% python3 -q
>>> import numpy as np
>>> np.set_printoptions(suppress=True, linewidth=120)
>>> def rd(a):
...     return np.round(a, 3) + 0
... 
>>> W0 = np.load("case10.npy")
>>> W0
array([[ 0.036,  0.798,  0.893, -0.367,  0.719,  0.165],
       [-0.296, -0.357, -0.595,  0.37 , -0.913, -0.394],
       [ 0.219, -0.445,  1.373,  0.262,  0.928,  0.718],
       [ 0.268, -0.781, -0.41 ,  0.16 , -0.11 ,  0.657],
       [-0.289, -0.575, -1.329, -0.342, -0.964, -0.247]])
>>> x0 = np.array([1, 1, 3, 1, 4, 1])
>>> h1 = np.maximum(W0 @ x0, 0)
>>> np.maximum(W0 @ (3 * x0), 0)
array([18.561,  0.   , 25.755,  0.   ,  0.   ])
>>> rd(W0.T @ h1)
array([ 2.103,  1.117, 17.312, -0.021, 12.415,  7.185])
>>> other = np.array([[-3, 0, -1],
...     [1, 1, 1],
...     [-3, 1, 0],
...     [-1, 2, 1],
...     [3, 3, -1],
...     [-1, 0, 3]])
>>> np.linalg.matrix_rank(np.vstack([W0, other.T]))
np.int64(6)
>>> np.vstack([W0, other.T]).shape
(8, 6)
>>> rd(np.einsum("ij->j", W0))
array([-0.062, -1.36 , -0.068,  0.083, -0.34 ,  0.899])
>>> print(rd(np.einsum("ij,ij->i", W0, W0)))
[2.114 1.695 3.576 1.319 3.288]
>>> M = np.load("mat.npy")
>>> M
array([[ 0,  2, -1,  0,  1,  0, -2,  2, -3, -1],
       [-2,  0,  0, -2, -4,  1,  1,  2,  0, -3],
       [ 1,  0,  0,  0,  3,  1,  2,  0, -2,  3],
       [ 0,  2,  0,  0,  0,  0,  0,  3, -3, -3],
       [-1,  4, -3,  0,  0, -2, -3,  0,  0,  1],
       [ 0, -1, -1,  0,  2,  0,  4, -2, -1,  1],
       [ 2, -1, -2,  0,  3, -4,  0,  3,  0, -3],
       [-2, -2,  0, -3,  0,  2, -3,  0, -1,  2],
       [ 3,  0,  2,  3,  0,  1,  0,  1,  0,  0],
       [ 1,  3, -3,  3, -1, -1,  3, -2,  0,  0]])
>>> [round(float(x), 3) for x in np.linalg.svd(M, compute_uv=False)[:3]]
[9.215, 9.215, 7.241]
>>> q, r_ = np.linalg.qr(M)
>>> rd(abs(r_[0, 0])), rd(np.linalg.norm(M[:, 0]))
(np.float64(4.899), np.float64(4.899))
>>> rd(np.abs(np.diag(r_)))
array([4.899, 6.242, 4.181, 2.325, 3.926, 2.928, 5.437, 1.758, 0.152, 0.116])
>>> rd(np.trace(q @ q.T))
np.float64(10.0)
>>> data = np.loadtxt("arr.csv", delimiter=",")
>>> data
array([[ 0., -1., -1., -1.,  2., -1., -1.,  0.,  0.,  0.,  0.],
       [ 1., -2., -1., -1., -2.,  0.,  0.,  2.,  0.,  0.,  0.],
       [ 1., -1.,  2.,  2., -2.,  1.,  1.,  0.,  0.,  0.,  0.],
       [ 1., -2., -2., -1.,  0.,  1.,  1., -2.,  0.,  0.,  0.],
       [ 2.,  1.,  0., -1., -2.,  1.,  1., -2.,  0.,  0.,  0.],
       [ 1., -1.,  0.,  0.,  0.,  1., -1.,  0.,  0.,  0.,  0.],
       [ 2., -1.,  0.,  2.,  0.,  1., -2.,  2.,  0.,  0.,  0.],
       [-1.,  2., -1., -2.,  1., -1.,  1., -1.,  0.,  0.,  0.],
       [ 0.,  0.,  0.,  0.,  0.,  0.,  0.,  0.,  2., -1., -1.],
       [ 0.,  0.,  0.,  0.,  0.,  0.,  0.,  0., -2.,  2.,  2.],
       [ 0.,  0.,  0.,  0.,  0.,  0.,  0.,  0., -1.,  0.,  1.]])
>>> # 2 groups of indices that never mix
>>> other = data / np.sqrt((data ** 2).mean(axis=1, keepdims=True))
>>> np.linalg.matrix_rank(data - data.mean(axis=1, keepdims=True))
np.int64(10)
>>> cov = data.T @ data
>>> np.trace(cov), (data ** 2).sum()
(np.float64(128.0), np.float64(128.0))
>>> print((data @ data.T).shape)
(11, 11)
>>> rd(np.linalg.svd(data, compute_uv=False) ** 2)
array([42.254, 27.229, 21.479, 19.012,  9.029,  6.033,  1.199,  0.678,  0.66 ,  0.31 ,  0.116])
>>> mat = np.load("data.npy")
>>> mat
array([[-3.,  5.,  0.,  0.,  0.,  0.,  0.,  0.,  0.,  0.],
       [ 5.,  5.,  5.,  0.,  0.,  0.,  0.,  0.,  0.,  0.],
       [ 0.,  5., -2.,  5.,  0.,  0.,  0.,  0.,  0.,  0.],
       [ 0.,  0.,  5.,  5.,  5.,  0.,  0.,  0.,  0.,  0.],
       [ 0.,  0.,  0.,  5.,  2.,  5.,  0.,  0.,  0.,  0.],
       [ 0.,  0.,  0.,  0.,  5., -3.,  5.,  0.,  0.,  0.],
       [ 0.,  0.,  0.,  0.,  0.,  5., -5.,  5.,  0.,  0.],
       [ 0.,  0.,  0.,  0.,  0.,  0.,  5., -4.,  5.,  0.],
       [ 0.,  0.,  0.,  0.,  0.,  0.,  0.,  5., -2.,  5.],
       [ 0.,  0.,  0.,  0.,  0.,  0.,  0.,  0.,  5., -4.]])
>>> # symmetric, so the eigenvalues are real
>>> rng = np.random.default_rng(522919)
>>> labels = rng.permutation(10)
>>> labels
array([4, 9, 0, 7, 6, 1, 2, 3, 5, 8])
>>> other = mat[labels][:, labels]
>>> np.diag(other)
array([ 2., -4., -3., -4., -5.,  5., -2.,  5., -3., -2.])
>>> other
array([[ 2.,  0.,  0.,  0.,  0.,  0.,  0.,  5.,  5.,  0.],
       [ 0., -4.,  0.,  0.,  0.,  0.,  0.,  0.,  0.,  5.],
       [ 0.,  0., -3.,  0.,  0.,  5.,  0.,  0.,  0.,  0.],
       [ 0.,  0.,  0., -4.,  5.,  0.,  0.,  0.,  0.,  5.],
       [ 0.,  0.,  0.,  5., -5.,  0.,  0.,  0.,  5.,  0.],
       [ 0.,  0.,  5.,  0.,  0.,  5.,  5.,  0.,  0.,  0.],
       [ 0.,  0.,  0.,  0.,  0.,  5., -2.,  5.,  0.,  0.],
       [ 5.,  0.,  0.,  0.,  0.,  0.,  5.,  5.,  0.,  0.],
       [ 5.,  0.,  0.,  0.,  5.,  0.,  0.,  0., -3.,  0.],
       [ 0.,  5.,  0.,  5.,  0.,  0.,  0.,  0.,  0., -2.]])
>>> rd(np.sort(np.abs(np.linalg.eigvals(other))))
array([ 0.69 ,  3.101,  3.752,  5.237,  5.3  ,  7.711,  8.512,  9.107, 11.431, 12.72 ])
>>> np.allclose(other, mat)
False
>>> X = np.load("block15.npy")
>>> X
array([[-0.401, -0.47 ,  0.581],
       [ 3.372,  3.458, -5.325],
       [-2.334, -2.329,  3.297],
       [ 2.609,  2.75 , -4.128],
       [ 0.634,  0.75 , -0.695],
       [ 2.314,  2.167, -3.46 ],
       [ 0.034, -0.226,  0.173],
       [-1.145, -1.246,  1.738],
       [-0.359, -0.366,  0.502],
       [ 3.001,  2.853, -4.603],
       [-0.34 , -0.484,  0.685],
       [-1.652, -1.766,  2.557],
       [-1.361, -1.402,  2.049],
       [-0.269, -0.343,  0.392],
       [ 0.814,  0.969, -1.772],
       [ 4.294,  4.341, -6.564],
       [ 0.658,  0.644, -1.041],
       [-3.333, -3.24 ,  4.824],
       [ 1.473,  1.513, -2.257],
       [ 2.873,  2.881, -4.466],
       [ 0.394,  0.44 , -0.514],
       [-3.424, -3.516,  5.166],
       [ 1.02 ,  1.115, -1.744],
       [-0.499, -0.706,  0.953],
       [-1.745, -1.609,  2.491],
       [-1.641, -1.548,  2.349],
       [ 0.628,  0.528, -0.752],
       [ 4.287,  4.082, -6.397],
       [ 0.012, -0.136,  0.45 ],
       [ 0.249,  0.148, -0.255],
       [ 0.727,  0.59 , -0.871],
       [ 2.269,  2.067, -3.509],
       [ 2.299,  2.244, -3.477],
       [ 0.867,  1.07 , -1.754],
       [-1.615, -1.416,  2.373],
       [ 2.096,  1.833, -2.885],
       [ 5.14 ,  4.819, -7.632],
       [-0.944, -0.785,  1.556]])
>>> left, sigma, vt = np.linalg.svd(X)
>>> np.argmax(sigma[:-1] / (sigma[1:] + 1e-6)) + 1
np.int64(1)
>>> print(rd(sigma))
[26.831  0.664  0.567]
>>> other = left[:, :1] @ np.diag(sigma[:1]) @ vt[:1]
>>> np.linalg.matrix_rank(X, rtol=0.05)
np.int64(1)
>>> rd(np.linalg.norm(X - other) / np.linalg.norm(X))
np.float64(0.033)
>>> np.linalg.matrix_rank(other)
np.int64(1)
